% python3 -q
>>> import numpy as np
>>> import numpy.linalg as la
>>> np.set_printoptions(suppress=True, linewidth=160)
>>> def tidy(a):
...     return np.round(a, 2) + 0
... 
>>> M = np.load("dump.npy")
>>> print(M)
[[-4.09  1.82  1.03]
 [-3.39  0.04  2.77]
 [-3.24  1.8   3.02]
 [-4.52  0.13  3.84]
 [-4.83  2.62  3.06]
 [-2.75  4.1  -5.66]
 [-4.28  0.62  0.95]
 [-5.05  0.89  4.64]
 [-0.59  2.64 -3.33]
 [-2.94  1.99 -3.52]
 [-3.72  2.67  3.3 ]
 [-2.62  1.57  3.33]
 [-2.52  1.26  2.18]
 [-3.15  3.36  2.69]
 [-2.59  3.14 -4.63]
 [-3.51  2.06 -5.44]
 [-3.11  2.45  1.29]
 [-4.92  1.39  4.23]
 [-3.45  1.52  2.92]
 [-3.76  2.36  3.31]
 [-4.18  1.49  2.59]
 [-1.97  1.49  2.77]
 [-2.11  1.91  3.32]
 [-2.53  3.57  2.7 ]
 [-3.66  1.51  1.95]
 [-3.56  1.53  3.39]
 [-1.57  5.83 -6.14]
 [-1.09  0.76  2.11]
 [-3.    4.22 -4.64]
 [-2.8   2.19 -3.49]
 [-2.33  3.5  -4.69]
 [-2.09  2.12  2.57]]
>>> C2 = np.cov(M, rowvar=False)
>>> print(np.argwhere(np.triu(np.abs(np.corrcoef(M.T)) > 0.8, 1)))
[]
>>> print(tidy(np.polyfit(M[:, 1], M[:, 0], 1)))
[ 0.32 -3.81]
>>> print(tidy(C2))
[[ 1.14  0.49 -1.58]
 [ 0.49  1.52 -2.75]
 [-1.58 -2.75 12.28]]
>>> print(tidy(la.eigvalsh(C2)[::-1]))
[13.17  1.    0.78]
>>> print(tidy(M.std(axis=0)))
[1.05 1.22 3.45]
>>> x = np.ones(3)
>>> for _ in range(5):
...     x = C2 @ x
...     x /= la.norm(x)
...     print(round(x @ C2 @ x, 2))
... 
12.67
13.17
13.17
13.17
13.17
>>> print(tidy(la.eigvalsh(C2)[-1]))
13.17
>>> print(tidy(x))
[-0.14 -0.23  0.96]
>>> J = np.loadtxt("test17.csv", delimiter=",")
>>> print(J)
[[ -3.28  -1.2   -0.8    0.5 ]
 [ -0.38  -0.4   -0.1   -1.4 ]
 [ -0.33   0.6   -0.1    0.8 ]
 [  6.31   0.4    1.6   -1.6 ]
 [ -1.3   -2.1   -0.3   -1.2 ]
 [  1.05  -1.1    0.3    1.5 ]
 [  5.85   1.2    1.5   -1.2 ]
 [  4.89   1.4    1.2    0.  ]
 [  5.71   0.9    1.4    1.8 ]
 [ -1.38   0.1   -0.3    0.1 ]
 [ 10.06  -0.7    2.5   -0.6 ]
 [ -4.33  -0.2   -1.1   -1.2 ]
 [  7.2    1.3    1.8    1.3 ]
 [-10.35   1.1   -2.6   -0.2 ]
 [  1.57   0.8    0.4    1.2 ]
 [ -5.17  -1.5   -1.3    1.6 ]
 [ -1.53  -1.1   -0.4   -0.5 ]
 [ -6.79   0.1   -1.7    2.  ]
 [ -4.07  -0.7   -1.     1.3 ]
 [  3.51   0.4    0.9   -0.3 ]
 [ -1.24  -1.3   -0.3    0.6 ]
 [ -1.46  -1.7   -0.4   -0.2 ]]
>>> basis = J[[16, 6]].astype(float)
>>> for _ in range(3):
...     z = la.norm(J[:, None] - basis, axis=-1).argmin(axis=1)
...     basis = np.array([J[z == j].mean(axis=0) for j in range(2)])
... 
>>> print(z)
[0 0 0 1 0 0 1 1 1 0 1 0 1 0 0 0 0 0 0 1 0 0]
>>> print(tidy(basis[1] - basis[0]))
[ 8.82  1.27  2.2  -0.41]
>>> print(np.bincount(z))
[15  7]
